$ python3 -q
>>> import numpy as np
>>> np.set_printoptions(precision=3, suppress=True, linewidth=120, legacy="1.25")
>>> tidy = lambda a: np.round(a, 3) + 0
>>> mat = np.load("test16.npy")
>>> tidy(mat)
array([[ 0.541,  0.085, -0.08 , -0.345,  0.316,  0.099,  0.079],
       [ 0.085,  0.261, -0.086,  0.254,  0.281, -0.053,  0.179],
       [-0.08 , -0.086,  0.19 ,  0.019,  0.071, -0.011, -0.367],
       [-0.345,  0.254,  0.019,  0.626,  0.157, -0.155,  0.041],
       [ 0.316,  0.281,  0.071,  0.157,  0.621, -0.026, -0.162],
       [ 0.099, -0.053, -0.011, -0.155, -0.026,  0.039,  0.   ],
       [ 0.079,  0.179, -0.367,  0.041, -0.162,  0.   ,  0.722]])
>>> rng = np.random.default_rng(329352)
>>> A2 = mat + rng.integers(-2, 3, (7, 3)) @ rng.integers(-2, 3, (3, 7))
>>> tidy(A2)
array([[ 2.541, -1.915, -2.08 ,  3.655,  5.316,  4.099, -1.921],
       [-3.915, -1.739,  3.914, -0.746,  1.281,  1.947, -3.821],
       [ 3.92 ,  3.914, -3.81 ,  4.019,  2.071, -0.011,  3.633],
       [-0.345, -1.746,  0.019,  1.626,  2.157,  1.845, -1.959],
       [ 6.316,  0.281, -5.929,  1.157, -0.379, -2.026,  3.838],
       [ 6.099,  5.947, -6.011,  1.845, -2.026, -3.961,  8.   ],
       [-1.921, -1.821,  1.633,  2.041,  3.838,  4.   , -3.278]])
>>> tidy(np.linalg.svd(A2 - mat, compute_uv=False))
array([20.826, 11.289,  4.983,  0.   ,  0.   ,  0.   ,  0.   ])
>>> np.abs(A2 - mat).sum(axis=1)
array([21., 18., 22.,  9., 20., 34., 20.])
>>> np.linalg.matrix_rank(A2 - mat, tol=1e-8)
3
>>> tidy(np.abs(mat).max())
0.722
>>> tidy(mat.mean(axis=0))
array([ 0.099,  0.132, -0.038,  0.085,  0.18 , -0.015,  0.07 ])
>>> tidy(np.linalg.norm(mat))
1.732
>>> mat.shape
(7, 7)
>>> tidy(mat.sum(axis=0))
array([ 0.695,  0.921, -0.264,  0.597,  1.257, -0.107,  0.492])
>>> r0 = np.array([4, 2])
>>> tidy(np.polyval(r0, mat[1]))
array([2.341, 3.045, 1.657, 3.017, 3.124, 1.786, 2.714])
>>> tidy(np.convolve(mat[1], r0))
array([0.341, 1.215, 0.18 , 0.845, 1.632, 0.348, 0.608, 0.357])
>>> tidy(np.cross(mat[1, :3], mat[2, :3]))
array([ 0.042, -0.009,  0.014])
>>> A2 = mat / np.sqrt((mat ** 2).mean(axis=1, keepdims=True))
>>> np.linalg.matrix_rank(mat - mat.mean(axis=1, keepdims=True))
3
>>> tidy(np.linalg.norm(A2, axis=1))
array([2.646, 2.646, 2.646, 2.646, 2.646, 2.646, 2.646])
>>> tidy(A2[0])
array([ 1.946,  0.306, -0.289, -1.24 ,  1.136,  0.355,  0.285])
>>> np.linalg.matrix_rank(A2) == np.linalg.matrix_rank(mat)
True
